>>> import numpy as np
>>> np.set_printoptions(suppress=True, linewidth=120)
>>> X = np.load("a.npy")
>>> X.round(2)
array([[0.33, 0.17, 0.  , 0.17, 0.17, 0.  , 0.17, 0.  , 0.  ],
       [0.  , 0.33, 0.17, 0.  , 0.17, 0.  , 0.17, 0.17, 0.  ],
       [0.25, 0.  , 0.25, 0.  , 0.25, 0.  , 0.  , 0.  , 0.25],
       [0.  , 0.  , 0.  , 1.  , 0.  , 0.  , 0.  , 0.  , 0.  ],
       [0.17, 0.17, 0.  , 0.17, 0.33, 0.  , 0.  , 0.  , 0.17],
       [0.25, 0.  , 0.  , 0.25, 0.25, 0.25, 0.  , 0.  , 0.  ],
       [0.  , 0.  , 0.5 , 0.  , 0.  , 0.  , 0.5 , 0.  , 0.  ],
       [0.17, 0.17, 0.17, 0.  , 0.  , 0.17, 0.17, 0.17, 0.  ],
       [0.17, 0.17, 0.  , 0.  , 0.17, 0.  , 0.17, 0.17, 0.17]])
>>> x = np.array([-4, -1, 1, -5, -1, -2, -5, -5, 1])
>>> target = X @ x
>>> c, lr = np.zeros(9), 1 / np.linalg.norm(X, 2) ** 2
>>> for i in range(10):
...     c -= lr * X.T @ (X @ c - target)
...     if i % 2 == 0: print(i, round(np.linalg.norm(X @ c - target), 2))
... 
0 1.87
2 1.45
4 1.18
6 0.98
8 0.83
>>> c.round(2)
array([-3.2 , -2.84, -0.6 , -5.02, -1.17, -2.  , -3.53, -2.17,  0.48])
>>> print(np.round(np.sort(np.abs(np.linalg.eigvals(X)))[::-1], 2))
[1.   0.94 0.4  0.4  0.34 0.28 0.28 0.14 0.04]
>>> pr = np.eye(9)[7]
>>> for _ in range(6):
...     pr = pr @ X
...     print(pr.round(2))
... 
[0.17 0.17 0.17 0.   0.   0.17 0.17 0.17 0.  ]
[0.17 0.11 0.18 0.07 0.14 0.07 0.17 0.06 0.04]
[0.16 0.1  0.16 0.14 0.16 0.03 0.15 0.03 0.08]
[0.14 0.11 0.14 0.2  0.16 0.01 0.13 0.04 0.08]
[0.13 0.1  0.12 0.25 0.14 0.01 0.13 0.04 0.07]
[0.12 0.1  0.12 0.3  0.13 0.01 0.12 0.04 0.07]
>>> np.round((X + X.T) / 2, 2)
array([[0.33, 0.08, 0.12, 0.08, 0.17, 0.12, 0.08, 0.08, 0.08],
       [0.08, 0.33, 0.08, 0.  , 0.17, 0.  , 0.08, 0.17, 0.08],
       [0.12, 0.08, 0.25, 0.  , 0.12, 0.  , 0.25, 0.08, 0.12],
       [0.08, 0.  , 0.  , 1.  , 0.08, 0.12, 0.  , 0.  , 0.  ],
       [0.17, 0.17, 0.12, 0.08, 0.33, 0.12, 0.  , 0.  , 0.17],
       [0.12, 0.  , 0.  , 0.12, 0.12, 0.25, 0.  , 0.08, 0.  ],
       [0.08, 0.08, 0.25, 0.  , 0.  , 0.  , 0.5 , 0.08, 0.08],
       [0.08, 0.17, 0.08, 0.  , 0.  , 0.08, 0.08, 0.17, 0.08],
       [0.08, 0.08, 0.12, 0.  , 0.17, 0.  , 0.08, 0.08, 0.17]])
>>> np.round((X - X.T) / 2, 2)
array([[ 0.  ,  0.08, -0.12,  0.08,  0.  , -0.12,  0.08, -0.08, -0.08],
       [-0.08,  0.  ,  0.08,  0.  ,  0.  ,  0.  ,  0.08,  0.  , -0.08],
       [ 0.12, -0.08,  0.  ,  0.  ,  0.12,  0.  , -0.25, -0.08,  0.12],
       [-0.08,  0.  ,  0.  ,  0.  , -0.08, -0.12,  0.  ,  0.  ,  0.  ],
       [ 0.  ,  0.  , -0.12,  0.08,  0.  , -0.12,  0.  ,  0.  ,  0.  ],
       [ 0.12,  0.  ,  0.  ,  0.12,  0.12,  0.  ,  0.  , -0.08,  0.  ],
       [-0.08, -0.08,  0.25,  0.  ,  0.  ,  0.  ,  0.  , -0.08, -0.08],
       [ 0.08,  0.  ,  0.08,  0.  ,  0.  ,  0.08,  0.08,  0.  , -0.08],
       [ 0.08,  0.08, -0.12,  0.  ,  0.  ,  0.  ,  0.08,  0.08,  0.  ]])
>>> np.allclose(X, X.T)
False
>>> np.round(X @ X, 2)
array([[0.14, 0.14, 0.11, 0.25, 0.14, 0.  , 0.17, 0.03, 0.03],
       [0.1 , 0.17, 0.21, 0.03, 0.15, 0.03, 0.17, 0.08, 0.07],
       [0.23, 0.12, 0.06, 0.08, 0.23, 0.  , 0.08, 0.04, 0.15],
       [0.  , 0.  , 0.  , 1.  , 0.  , 0.  , 0.  , 0.  , 0.  ],
       [0.14, 0.17, 0.03, 0.25, 0.19, 0.  , 0.08, 0.06, 0.08],
       [0.19, 0.08, 0.  , 0.4 , 0.19, 0.06, 0.04, 0.  , 0.04],
       [0.12, 0.  , 0.38, 0.  , 0.12, 0.  , 0.25, 0.  , 0.12],
       [0.17, 0.11, 0.18, 0.07, 0.14, 0.07, 0.17, 0.06, 0.04],
       [0.14, 0.17, 0.14, 0.06, 0.14, 0.03, 0.19, 0.08, 0.06]])
